>>> import numpy as np
>>> np.set_printoptions(precision=4, suppress=True, linewidth=160, floatmode="fixed")
>>> rd = lambda a: np.round(a, 4) + 0
>>> M2 = np.array([[-1, -2, 1], [-3, 0, 0], [-1, 0, 0]])
>>> C = np.array([[-3, 0, -3, 1], [1, 3, -2, -2], [1, 2, -1, 1], [0, -3, 2, 1]])
>>> arr = np.block([[M2, np.zeros((3, 4))], [np.zeros((4, 3)), C]])
>>> print(arr)
[[-1.0000 -2.0000  1.0000  0.0000  0.0000  0.0000  0.0000]
 [-3.0000  0.0000  0.0000  0.0000  0.0000  0.0000  0.0000]
 [-1.0000  0.0000  0.0000  0.0000  0.0000  0.0000  0.0000]
 [ 0.0000  0.0000  0.0000 -3.0000  0.0000 -3.0000  1.0000]
 [ 0.0000  0.0000  0.0000  1.0000  3.0000 -2.0000 -2.0000]
 [ 0.0000  0.0000  0.0000  1.0000  2.0000 -1.0000  1.0000]
 [ 0.0000  0.0000  0.0000  0.0000 -3.0000  2.0000  1.0000]]
>>> print(rd(np.linalg.det(arr)))
0.0
>>> print((arr != 0).astype(int))
[[1 1 1 0 0 0 0]
 [1 0 0 0 0 0 0]
 [1 0 0 0 0 0 0]
 [0 0 0 1 0 1 1]
 [0 0 0 1 1 1 1]
 [0 0 0 1 1 1 1]
 [0 0 0 0 1 1 1]]
>>> Uu, sv, VT = np.linalg.svd(arr)
>>> print(rd(sv))
[5.9764 4.2979 3.4266 2.0636 1.8993 0.4509 0.0000]
>>> M2 = Uu[:, :6] @ np.diag(sv[:6]) @ VT[:6]
>>> print(np.linalg.matrix_rank(arr, rtol=0.05))
6
>>> print(np.linalg.matrix_rank(M2))
6
>>> print(rd(np.abs(arr - M2).max()))
0.0
>>> print(rd(np.sort(np.abs(np.linalg.eigvals(arr)))))
[0.0000 1.4239 1.4239 1.7913 2.6380 2.7913 4.1133]
>>> print((arr + arr.T) / 2)
[[-1.0000 -2.5000  0.0000  0.0000  0.0000  0.0000  0.0000]
 [-2.5000  0.0000  0.0000  0.0000  0.0000  0.0000  0.0000]
 [ 0.0000  0.0000  0.0000  0.0000  0.0000  0.0000  0.0000]
 [ 0.0000  0.0000  0.0000 -3.0000  0.5000 -1.0000  0.5000]
 [ 0.0000  0.0000  0.0000  0.5000  3.0000  0.0000 -2.5000]
 [ 0.0000  0.0000  0.0000 -1.0000  0.0000 -1.0000  1.5000]
 [ 0.0000  0.0000  0.0000  0.5000 -2.5000  1.5000  1.0000]]
>>> print(np.allclose(arr @ arr.T, arr.T @ arr))
False
>>> print((arr - arr.T) / 2)
[[ 0.0000  0.5000  1.0000  0.0000  0.0000  0.0000  0.0000]
 [-0.5000  0.0000  0.0000  0.0000  0.0000  0.0000  0.0000]
 [-1.0000  0.0000  0.0000  0.0000  0.0000  0.0000  0.0000]
 [ 0.0000  0.0000  0.0000  0.0000 -0.5000 -2.0000  0.5000]
 [ 0.0000  0.0000  0.0000  0.5000  0.0000 -2.0000  0.5000]
 [ 0.0000  0.0000  0.0000  2.0000  2.0000  0.0000 -0.5000]
 [ 0.0000  0.0000  0.0000 -0.5000 -0.5000  0.5000  0.0000]]
>>> arr.inv()
Traceback (most recent call last):
  File "<python-input-19>", line 1, in <module>
    arr.inv()
    ^^^^^^^
AttributeError: 'numpy.ndarray' object has no attribute 'inv'
>>> print(rd(np.linalg.det(arr)))
0.0
>>> print(rd(np.linalg.matrix_power(arr, 4)))
[[  41.0000   22.0000  -11.0000    0.0000    0.0000    0.0000    0.0000]
 [  33.0000   36.0000  -18.0000    0.0000    0.0000    0.0000    0.0000]
 [  11.0000   12.0000   -6.0000    0.0000    0.0000    0.0000    0.0000]
 [   0.0000    0.0000    0.0000   31.0000  -99.0000   97.0000  -36.0000]
 [   0.0000    0.0000    0.0000   -3.0000  200.0000 -159.0000 -137.0000]
 [   0.0000    0.0000    0.0000   -3.0000   49.0000  -41.0000  -14.0000]
 [   0.0000    0.0000    0.0000  -11.0000 -145.0000  104.0000  140.0000]]
>>> print(arr @ arr)
[[  6.0000   2.0000  -1.0000   0.0000   0.0000   0.0000   0.0000]
 [  3.0000   6.0000  -3.0000   0.0000   0.0000   0.0000   0.0000]
 [  1.0000   2.0000  -1.0000   0.0000   0.0000   0.0000   0.0000]
 [  0.0000   0.0000   0.0000   6.0000  -9.0000  14.0000  -5.0000]
 [  0.0000   0.0000   0.0000  -2.0000  11.0000 -11.0000  -9.0000]
 [  0.0000   0.0000   0.0000  -2.0000   1.0000  -4.0000  -3.0000]
 [  0.0000   0.0000   0.0000  -1.0000  -8.0000   6.0000   9.0000]]
>>> print(np.allclose(arr, arr.T))
False
>>> print([round(float(x), 4) for x in np.linalg.svd(arr, compute_uv=False)[:3]])
[5.9764, 4.2979, 3.4266]
>>> r0 = np.array([-2, 2, 2])
>>> print(np.cross(arr[5, :3], arr[1, :3]))
[ 0.0000 -0.0000  0.0000]
>>> print(np.polyval(r0, arr[5]))
[ 2.0000  2.0000  2.0000  2.0000 -2.0000 -2.0000  2.0000]
>>> print(np.correlate(arr[5], arr[1], "full"))
[ 0.0000  0.0000  0.0000  0.0000  0.0000  0.0000  0.0000  0.0000  0.0000 -3.0000 -6.0000  3.0000 -3.0000]
>>> E = np.load("block11.npy")
>>> print(E)
[[ 0.0000  0.0000  0.0000  0.0000  0.0000  0.0000 -8.0000 -1.0000 -7.0000 -3.0000]
 [ 0.0000  0.0000  0.0000  0.0000  0.0000  0.0000 -7.0000 -3.0000 -5.0000 -6.0000]
 [ 0.0000  0.0000  0.0000  0.0000  0.0000  0.0000 -5.0000 -3.0000  6.0000  9.0000]
 [ 0.0000  0.0000  0.0000  0.0000  0.0000  0.0000 -1.0000 -1.0000 -4.0000  5.0000]
 [ 0.0000  0.0000  0.0000  0.0000  0.0000  0.0000  5.0000 -6.0000 -4.0000 -1.0000]
 [ 0.0000  0.0000  0.0000  0.0000  0.0000  0.0000 -4.0000 -5.0000  5.0000  1.0000]
 [-8.0000 -7.0000 -5.0000 -1.0000  5.0000 -4.0000  0.0000  0.0000  0.0000  0.0000]
 [-1.0000 -3.0000 -3.0000 -1.0000 -6.0000 -5.0000  0.0000  0.0000  0.0000  0.0000]
 [-7.0000 -5.0000  6.0000 -4.0000 -4.0000  5.0000  0.0000  0.0000  0.0000  0.0000]
 [-3.0000 -6.0000  9.0000  5.0000 -1.0000  1.0000  0.0000  0.0000  0.0000  0.0000]]
>>> # equal to its transpose
>>> r0, v = E[6], E[3]
>>> print(r0 @ v)
0.0
>>> pr = (r0 @ v) / (r0 @ r0) * r0
>>> print(np.linalg.matrix_rank(np.outer(r0, v)))
1
>>> print(rd(np.linalg.norm(r0 + v) ** 2 + np.linalg.norm(r0 - v) ** 2))
446.0
